In [1]: import numpy as np

In [2]: import numpy.linalg as la

In [3]: np.set_printoptions(precision=4, suppress=True, linewidth=120, floatmode="fixed")

In [4]: m1 = np.loadtxt("layer17.csv", delimiter=",")

In [5]: print(m1)
[[ 2.0000  2.0000  3.0000]
 [ 2.0000  2.0000  3.0000]
 [ 2.0000  2.0000  3.0000]
 [ 0.0000 -3.0000  0.0000]
 [-3.0000  2.0000  0.0000]
 [-3.0000  2.0000  0.0000]
 [ 2.0000  2.0000  3.0000]
 [ 0.0000  0.0000  0.0000]
 [ 0.0000  0.0000  0.0000]
 [-1.0000  4.0000  3.0000]
 [ 0.0000  0.0000  0.0000]
 [ 0.0000  0.0000  0.0000]
 [-1.0000  4.0000  3.0000]
 [-3.0000 -1.0000  0.0000]]

In [6]: A2 = np.c_[m1[:, :2] @ np.array([[1, 3], [3, 1]]), np.array([-2, 2, 1, 0, -2, 2, -1, -1, 0, 0, 2, -2, 0, 2])]

In [7]: print(A2)
[[  8.0000   8.0000  -2.0000]
 [  8.0000   8.0000   2.0000]
 [  8.0000   8.0000   1.0000]
 [ -9.0000  -3.0000   0.0000]
 [  3.0000  -7.0000  -2.0000]
 [  3.0000  -7.0000   2.0000]
 [  8.0000   8.0000  -1.0000]
 [  0.0000   0.0000  -1.0000]
 [  0.0000   0.0000   0.0000]
 [ 11.0000   1.0000   0.0000]
 [  0.0000   0.0000   2.0000]
 [  0.0000   0.0000  -2.0000]
 [ 11.0000   1.0000   0.0000]
 [ -6.0000 -10.0000   2.0000]]

In [8]: print(np.round(la.norm(A2 - m1 @ la.lstsq(m1, A2)[0], axis=0), 4) + 0)
[0.0000 0.0000 5.3609]

In [9]: print(la.norm(la.qr(m1)[0].T @ A2, axis=0) ** 2 / ((A2 ** 2).sum(axis=0) + 1e-12))
[1.0000 1.0000 0.0729]

In [10]: x0 = np.array([-2, 0, -1])

In [11]: rhs = m1 @ x0

In [12]: print(rhs)
[-7.0000 -7.0000 -7.0000  0.0000  6.0000  6.0000 -7.0000  0.0000  0.0000 -1.0000  0.0000  0.0000 -1.0000  6.0000]

In [13]: print(la.solve(m1.T @ m1, m1.T @ rhs))
[-2.0000  0.0000 -1.0000]

In [14]: rng = np.random.default_rng(8172)

In [15]: rhs = rhs + 0.02 * rng.normal(size=14)

In [16]: print(rhs)
[-7.0236 -6.9781 -6.9686 -0.0285  6.0067  5.9928 -6.9739 -0.0202 -0.0081 -1.0231 -0.0317 -0.0341 -0.9973  6.0097]

In [17]: b, *_ = la.lstsq(m1, rhs)

In [18]: print(b.round())
[-2.0000  0.0000 -1.0000]

In [19]: print([round(float(la.norm(la.solve(m1.T @ m1 + lam * np.eye(3), m1.T @ rhs))), 2) for lam in (0, 1, 10, 100)])
[2.23, 2.19, 1.89, 0.84]

In [20]: idx = m1[:, 2] > np.median(m1[:, 2])

In [21]: f = m1[idx].mean(axis=0) - m1[~idx].mean(axis=0)

In [22]: print(np.argsort(-np.abs(f).round(6), kind="stable"))
[2 1 0]

In [23]: print((((m1 - m1.mean(axis=0)) @ f > 0) == idx).mean())
1.0

In [24]: print(f)
[2.1250 2.6667 3.0000]

In [25]: A2 = m1[0, 0] * m1[1:] - np.outer(m1[1:, 0], m1[0])

In [26]: print(A2)
[[ 0.0000  0.0000  0.0000]
 [ 0.0000  0.0000  0.0000]
 [ 0.0000 -6.0000  0.0000]
 [ 0.0000 10.0000  9.0000]
 [ 0.0000 10.0000  9.0000]
 [ 0.0000  0.0000  0.0000]
 [ 0.0000  0.0000  0.0000]
 [ 0.0000  0.0000  0.0000]
 [ 0.0000 10.0000  9.0000]
 [ 0.0000  0.0000  0.0000]
 [ 0.0000  0.0000  0.0000]
 [ 0.0000 10.0000  9.0000]
 [ 0.0000  4.0000  9.0000]]

In [27]: print(m1[:, 0] / m1[0, 0])
[ 1.0000  1.0000  1.0000  0.0000 -1.5000 -1.5000  1.0000  0.0000  0.0000 -0.5000  0.0000  0.0000 -0.5000 -1.5000]
